$ python -q
>>> import numpy as np
>>> import numpy.linalg as la
>>> np.set_printoptions(precision=2, suppress=True, linewidth=140, floatmode="fixed")
>>> def rnd(a):
...     return np.round(a, 2) + 0
... 
>>> mat = np.load("block13.npy")
>>> mat
array([[  1.08,  -3.94,   7.48,  -2.83,  -0.92],
       [  1.02,   1.64,  -3.47,  -0.26,  -3.45],
       [  2.46,  -2.59,   5.26,  -3.20, -15.13],
       [  4.46,  -9.34,   0.19,  -1.65,   6.91],
       [  0.40,   3.69,  -0.81,  -2.27, -11.07],
       [ -0.18,   0.32,   0.75,  -2.90,  -1.03],
       [  0.02,   2.86,  -2.90,  -1.35,  -1.60],
       [  3.86,  -3.59,   3.27,  -2.94, -11.39],
       [  3.57,  -5.04,  -0.83,  -0.57,   0.99],
       [ -1.53,   0.30,   5.31,   0.38,  -5.33],
       [  0.60,  -0.68,   5.73,  -1.90,  -6.01],
       [  3.28,  -4.52,   1.48,  -3.74,  -4.78],
       [  3.83,  -5.36,   0.61,  -1.01,   5.09],
       [ -3.67,   2.86,  -4.62,   1.50,   7.80],
       [  0.24,   0.64,   5.23,  -2.42,  -1.86],
       [  0.55,  -1.66,  -3.26,   0.17,   3.38],
       [  0.17,  -1.77,   5.07,  -0.09,   4.87],
       [ -3.32,   2.62,   4.55,  -0.36,  -2.06],
       [ -3.87,   5.24,  -5.71,   2.62,  13.56],
       [ -3.33,   6.04,   3.12,  -0.06, -14.88],
       [  2.22,  -5.62,  -4.08,   0.44,   5.41],
       [  1.77,  -2.25,  -0.75,  -0.74,   4.08],
       [  1.07,  -1.62,   2.68,  -1.72,   4.96],
       [  4.98,  -6.22,   6.44,  -4.40, -13.45],
       [ -0.97,   0.46,   0.49,   0.41,   4.12],
       [  4.23,  -6.88,   3.89,  -5.49,  -9.62]])
>>> cov = np.cov(mat, rowvar=False)
>>> rnd(la.eigvalsh(cov)[::-1])
array([66.21, 22.63,  8.44,  1.02,  0.40])
>>> np.argsort(-mat.std(axis=0).round(6), kind="stable")
array([4, 1, 2, 0, 3])
>>> rnd(np.corrcoef(mat[:, 2], mat[:, 3])[0, 1])
np.float64(-0.59)
>>> rnd(np.corrcoef(mat.T))
array([[ 1.00, -0.89,  0.22, -0.68, -0.24],
       [-0.89,  1.00, -0.25,  0.52, -0.01],
       [ 0.22, -0.25,  1.00, -0.59, -0.56],
       [-0.68,  0.52, -0.59,  1.00,  0.64],
       [-0.24, -0.01, -0.56,  0.64,  1.00]])
>>> rnd(np.polyfit(mat[:, 2], mat[:, 3], 1))
array([-0.29, -0.93])
>>> z = mat[:, 2] > np.median(mat[:, 2])
>>> u = mat[z].mean(axis=0) - mat[~z].mean(axis=0)
>>> z.astype(int)
array([1, 0, 1, 0, 0, 0, 0, 1, 0, 1, 1, 1, 0, 0, 1, 0, 1, 1, 0, 1, 0, 0, 1, 1, 0, 1])
>>> rnd((((mat - mat.mean(axis=0)) @ u > 0) == z).mean())
np.float64(0.88)
>>> q, evecs = la.qr(mat[:, :2])[0], la.qr(mat[:, 2:])[0]
>>> sv = la.svd(q.T @ evecs, compute_uv=False)
>>> rnd(la.norm(q @ q.T - evecs @ evecs.T, 2))
np.float64(1.0)
>>> (sv > 0.9).sum()
np.int64(0)
>>> rnd(np.degrees(np.arccos(sv.clip(0, 1))))
array([39.20, 47.49])
>>> E = np.load("arr.npy")
>>> E
array([[ 0,  0,  0,  0,  2],
       [ 0,  0,  0,  0,  0],
       [ 0,  0,  0,  0,  0],
       [ 0,  0,  0, -3,  0],
       [ 0,  0, -2,  0,  0]])
>>> # 3 blocks once reordered
>>> rng = np.random.default_rng(263)
>>> M2 = E + rng.integers(-2, 3, (5, 3)) @ rng.integers(-2, 3, (3, 5))
>>> M2
array([[-1,  2,  1, -1, -5],
       [-1,  2, -7, -1, -3],
       [ 0,  0, -4, -2, -4],
       [-1,  2, -5, -4, -4],
       [ 0,  0, -4, -2, -5]])
>>> rnd(la.svd(M2 - E, compute_uv=False))
array([13.59,  6.66,  2.61,  0.00,  0.00])
>>> np.abs(M2 - E).sum(axis=1)
array([12, 14, 10, 13,  9])
>>> M2 - E
array([[-1,  2,  1, -1, -7],
       [-1,  2, -7, -1, -3],
       [ 0,  0, -4, -2, -4],
       [-1,  2, -5, -1, -4],
       [ 0,  0, -2, -2, -5]])
